% ipython --no-banner

In [1]: import numpy as np

In [2]: from numpy import linalg as LA

In [3]: np.set_printoptions(suppress=True, linewidth=100)

In [4]: m1 = np.load("m.npy")

In [5]: print(m1.round(2) + 0)
[[-0.23 -0.5   0.1   0.54  0.06 -0.79 -0.1   0.08 -0.2   0.07  0.55]
 [-0.5   0.04 -0.81 -0.05  0.68  0.06 -0.27  0.08  0.59  0.23 -0.71]
 [ 0.1  -0.81 -0.25 -0.02 -0.63  0.32  0.15  0.14 -0.51 -0.11  0.32]
 [ 0.54 -0.05 -0.02 -0.91  0.   -0.16 -0.56  0.2   0.41 -0.28  0.12]
 [ 0.06  0.68 -0.63  0.   -0.18 -0.44  0.26 -0.6  -0.3  -0.27 -0.47]
 [-0.79  0.06  0.32 -0.16 -0.44 -0.38  0.55  0.12 -0.43 -0.13 -0.37]
 [-0.1  -0.27  0.15 -0.56  0.26  0.55 -1.04 -0.52 -0.4   0.22 -0.16]
 [ 0.08  0.08  0.14  0.2  -0.6   0.12 -0.52 -0.2   0.85 -0.31  0.12]
 [-0.2   0.59 -0.51  0.41 -0.3  -0.43 -0.4   0.85  0.57  0.49  0.41]
 [ 0.07  0.23 -0.11 -0.28 -0.27 -0.13  0.22 -0.31  0.49 -1.4   0.33]
 [ 0.55 -0.71  0.32  0.12 -0.47 -0.37 -0.16  0.12  0.41  0.33  0.  ]]

In [6]: # looks like rank 10

In [7]: print(np.allclose(m1[:-1].T @ LA.lstsq(m1[:-1].T, m1[-1])[0], m1[-1]))
True

In [8]: print(np.unique(m1.round(6), axis=0).shape)
(11, 11)

In [9]: print(np.abs(np.diag(LA.qr(m1)[1])) > 1e-9)
[ True  True  True  True  True  True  True  True  True  True False]

In [10]: K = np.load("x.npy")

In [11]: print(K)
[[-3  0  0  0  0]
 [ 0  3  0  0  0]
 [ 0  0  1  0  0]
 [ 0  0  0  3  0]
 [ 0  0  0  0  0]]

In [12]: # equal to its transpose

In [13]: print(np.round(m1.sum(axis=0), 2))
[-0.42 -0.67 -1.3  -0.71 -1.9  -1.64 -1.88 -0.03  1.48 -1.15  0.14]

In [14]: print(round(float(LA.norm(m1)), 2))
4.69

In [15]: m1[:, 11]
Traceback (most recent call last):
  Cell In[15], line 1
    m1[:, 11]
IndexError: index 11 is out of bounds for axis 1 with size 11


In [16]: print(m1.shape)
(11, 11)

In [17]: print(np.round(m1.sum(axis=1), 2))
[-0.42 -0.67 -1.3  -0.71 -1.9  -1.64 -1.88 -0.03  1.48 -1.15  0.14]

In [18]: np.zeros(11, 11)
Traceback (most recent call last):
  Cell In[18], line 1
    np.zeros(11, 11)
TypeError: Cannot interpret '11' as a data type


In [19]: print(round(float(np.abs(m1).max()), 2))
1.4

In [20]: print(np.unravel_index(np.abs(m1).argmax(), m1.shape))
(np.int64(9), np.int64(9))

In [21]: print(round(LA.det(K), 2))
0.0

In [22]: print(np.round(np.sort(np.abs(LA.eigvals(K))), 2))
[0. 1. 3. 3. 3.]

In [23]: K.inv()
Traceback (most recent call last):
  Cell In[23], line 1
    K.inv()
AttributeError: 'numpy.ndarray' object has no attribute 'inv'


In [24]: print(np.trace(K))
4

In [25]: print((K + K.T) / 2)
[[-3.  0.  0.  0.  0.]
 [ 0.  3.  0.  0.  0.]
 [ 0.  0.  1.  0.  0.]
 [ 0.  0.  0.  3.  0.]
 [ 0.  0.  0.  0.  0.]]

In [26]: M = np.array([[0, 1, 1, 0, 0, 1, 1],
    ...:     [2, 2, 0, 2, 0, 1, 0],
    ...:     [2, 0, 0, 0, 1, 1, 1],
    ...:     [2, 2, 1, 1, 2, 1, 0],
    ...:     [0, 0, 1, 2, 0, 0, 1],
    ...:     [2, 1, 0, 0, 0, 2, 0],
    ...:     [0, 2, 2, 1, 2, 1, 1],
    ...:     [0, 1, 0, 1, 1, 1, 2],
    ...:     [2, 0, 0, 0, 0, 1, 1],
    ...:     [2, 1, 0, 0, 1, 1, 2],
    ...:     [0, 0, 2, 2, 1, 2, 2],
    ...:     [1, 0, 2, 0, 1, 0, 2]])

In [27]: M[-1] = M[0] + 3 * M[1]

In [28]: print(M)
[[0 1 1 0 0 1 1]
 [2 2 0 2 0 1 0]
 [2 0 0 0 1 1 1]
 [2 2 1 1 2 1 0]
 [0 0 1 2 0 0 1]
 [2 1 0 0 0 2 0]
 [0 2 2 1 2 1 1]
 [0 1 0 1 1 1 2]
 [2 0 0 0 0 1 1]
 [2 1 0 0 1 1 2]
 [0 0 2 2 1 2 2]
 [6 7 1 6 0 4 1]]

In [29]: Q, vecs = LA.qr(M[:, :3])[0], LA.qr(M[:, 3:])[0]

In [30]: sv = LA.svd(Q.T @ vecs, compute_uv=False)

In [31]: print(np.round(np.degrees(np.arccos(sv.clip(0, 1))), 2))
[12.11 54.01 59.84]

In [32]: print((sv > 0.9).sum())
1

In [33]: P = M @ LA.solve(M.T @ M, M.T)

In [34]: print(np.round(P @ M[:, 6], 2) + 0)
[1. 0. 1. 0. 1. 0. 1. 2. 1. 2. 2. 1.]

In [35]: print(np.round(LA.eigvalsh(P), 2) + 0)
[0. 0. 0. 0. 0. 1. 1. 1. 1. 1. 1. 1.]

In [36]: print(np.allclose(P @ P, P))
True

In [37]: print(LA.matrix_rank(np.eye(12) - P))
5

In [38]: mat = np.load("run16.npy")

In [39]: print(mat)
[[ 19.61  11.38  -0.35 -10.92]
 [ -5.58   6.12   6.87  -4.13]
 [-17.12  10.21   2.15   1.54]
 [-12.13  10.87   2.6    1.82]
 [  4.88   3.66  -7.58   1.61]
 [  3.45   1.34  -4.47  12.89]
 [ -1.74  -1.56   1.94 -11.23]
 [ -1.69  -5.45  18.17   0.63]
 [  7.22  12.08   2.65  -3.08]
 [ -0.06  -1.87  -8.46  -5.73]
 [-19.73  -2.29  -9.17 -18.77]
 [  4.46   9.94  -9.39 -16.66]
 [ 19.22  11.7    1.   -12.61]
 [  2.51  -3.79  -5.26  -1.89]
 [ 20.65   1.46   4.38  -7.32]
 [  6.28  -3.42  -7.77   8.65]
 [  6.54  -3.15  13.3   -9.8 ]
 [ -9.66  -1.42  11.67  -9.26]
 [ 15.69   6.91 -10.43   8.55]
 [-13.19 -11.95   2.28  -3.34]
 [ 11.2   -3.74  -1.    -4.94]
 [-23.12   9.69 -12.84 -13.16]
 [-10.14  11.16  -5.5   -5.25]
 [ 12.95   0.42 -12.26  -1.02]
 [  7.93  -4.43  -5.2   -5.96]
 [-14.63   4.26   2.77  -0.77]
 [ -0.48  -0.16 -11.22 -10.24]
 [  1.63  -4.13  -5.69  -5.52]
 [ -6.79   8.13  -8.41 -13.66]
 [ -8.48   0.67   5.55   0.81]]

In [40]: idx = mat[:, 0] > np.median(mat[:, 0])

In [41]: u = mat[idx].mean(axis=0) - mat[~idx].mean(axis=0)

In [42]: print(((mat - mat.mean(axis=0)) @ u > 0).astype(int))
[1 0 0 0 1 1 0 0 1 1 0 1 1 1 1 1 1 0 1 0 1 0 0 1 1 0 1 1 0 0]

In [43]: print(u.round(2))
[19.25 -0.01 -3.1   2.85]
